$ python3 -q
>>> import numpy as np
>>> import numpy.linalg as la
>>> np.set_printoptions(suppress=True, linewidth=140)
>>> rd = lambda a: np.round(a, 3) + 0
>>> A = np.load("w.npy")
>>> print(A)
[[0 2 0 1]
 [0 0 0 2]
 [0 0 1 0]
 [0 0 0 2]]
>>> left, sigma, vt = la.svd(A, full_matrices=False)
>>> print(rd(vt @ vt.T))
[[1. 0. 0. 0.]
 [0. 1. 0. 0.]
 [0. 0. 1. 0.]
 [0. 0. 0. 1.]]
>>> rd(sigma)
array([3.115, 1.816, 1.   , 0.   ])
>>> left.shape, sigma.shape, vt.shape
((4, 4), (4,), (4, 4))
>>> rd(np.cumsum(sigma ** 2) / np.sum(sigma ** 2))
array([0.693, 0.929, 1.   , 1.   ])
>>> rd(left.T @ left)
array([[1., 0., 0., 0.],
       [0., 1., 0., 0.],
       [0., 0., 1., 0.],
       [0., 0., 0., 1.]])
>>> (sigma > 1e-8).sum()
np.int64(3)
>>> rd(np.sqrt((sigma ** 2).sum())), rd(la.norm(A))
(np.float64(3.742), np.float64(3.742))
>>> np.allclose(left * sigma @ vt, A)
True
>>> rd(np.abs(vt[0]))
array([0.   , 0.331, 0.   , 0.944])
>>> np.abs(left[:, 0]).round(6).argmax()
np.int64(1)
>>> rng = np.random.default_rng(44)
>>> lab = rng.permutation(4)
>>> lab
array([1, 0, 2, 3])
>>> A2 = A[lab][:, lab]
>>> np.allclose(A2, A)
False
>>> rd(la.det(A2)), rd(la.det(A[lab]))
(np.float64(0.0), np.float64(0.0))
>>> A2 = np.array([[0, -2, 0], [-2, 1, 1]])
>>> cent = np.kron(A2, A)
>>> cent.shape
(8, 12)
>>> rd(la.norm(cent, 2)), rd(la.norm(A2, 2) * la.norm(A, 2))
(np.float64(8.379), np.float64(8.379))
>>> data = np.loadtxt("test13.csv", delimiter=",")
>>> print(data)
[[4. 0. 4. 4.]
 [0. 0. 0. 0.]
 [2. 0. 2. 2.]
 [4. 0. 4. 4.]]
>>> rd(np.trace(la.pinv(data) @ data))
np.float64(1.0)
>>> rd(data @ la.pinv(data) @ data)
array([[4., 0., 4., 4.],
       [0., 0., 0., 0.],
       [2., 0., 2., 2.],
       [4., 0., 4., 4.]])
>>> np.allclose(data[:-1].T @ la.lstsq(data[:-1].T, data[-1])[0], data[-1])
True
>>> np.unique(data.round(6), axis=0).shape
(3, 4)
>>> np.abs(np.diag(la.qr(data)[1])) > 1e-9
array([ True, False, False, False])
>>> F = np.load("run16.npy")
>>> F
array([[0., 7., 3., 9., 2., 4.],
       [7., 0., 0., 0., 0., 0.],
       [3., 0., 0., 0., 0., 0.],
       [9., 0., 0., 0., 0., 0.],
       [2., 0., 0., 0., 0., 0.],
       [4., 0., 0., 0., 0., 0.]])
>>> ev, V = la.eigh(F)
>>> rd(V.T @ V)
array([[1., 0., 0., 0., 0., 0.],
       [0., 1., 0., 0., 0., 0.],
       [0., 0., 1., 0., 0., 0.],
       [0., 0., 0., 1., 0., 0.],
       [0., 0., 0., 0., 1., 0.],
       [0., 0., 0., 0., 0., 1.]])
>>> left, sigma, vt = la.svd(F)
>>> rd(sigma)
array([12.61, 12.61,  0.  ,  0.  ,  0.  ,  0.  ])
>>> np.argmax(sigma[:-1] / (sigma[1:] + 1e-6)) + 1
np.int64(2)
>>> A2 = left[:, :2] @ np.diag(sigma[:2]) @ vt[:2]
>>> print(rd(A2))
[[0. 7. 3. 9. 2. 4.]
 [7. 0. 0. 0. 0. 0.]
 [3. 0. 0. 0. 0. 0.]
 [9. 0. 0. 0. 0. 0.]
 [2. 0. 0. 0. 0. 0.]
 [4. 0. 0. 0. 0. 0.]]
>>> rd(np.abs(F - A2).max())
np.float64(0.0)
>>> la.matrix_rank(A2)
np.int64(2)
>>> rd(np.trace(la.pinv(F) @ F))
np.float64(2.0)
>>> rd(F @ la.pinv(F) @ F)
array([[0., 7., 3., 9., 2., 4.],
       [7., 0., 0., 0., 0., 0.],
       [3., 0., 0., 0., 0., 0.],
       [9., 0., 0., 0., 0., 0.],
       [2., 0., 0., 0., 0., 0.],
       [4., 0., 0., 0., 0., 0.]])
>>> np.unique(F.round(6), axis=0).shape
(6, 6)
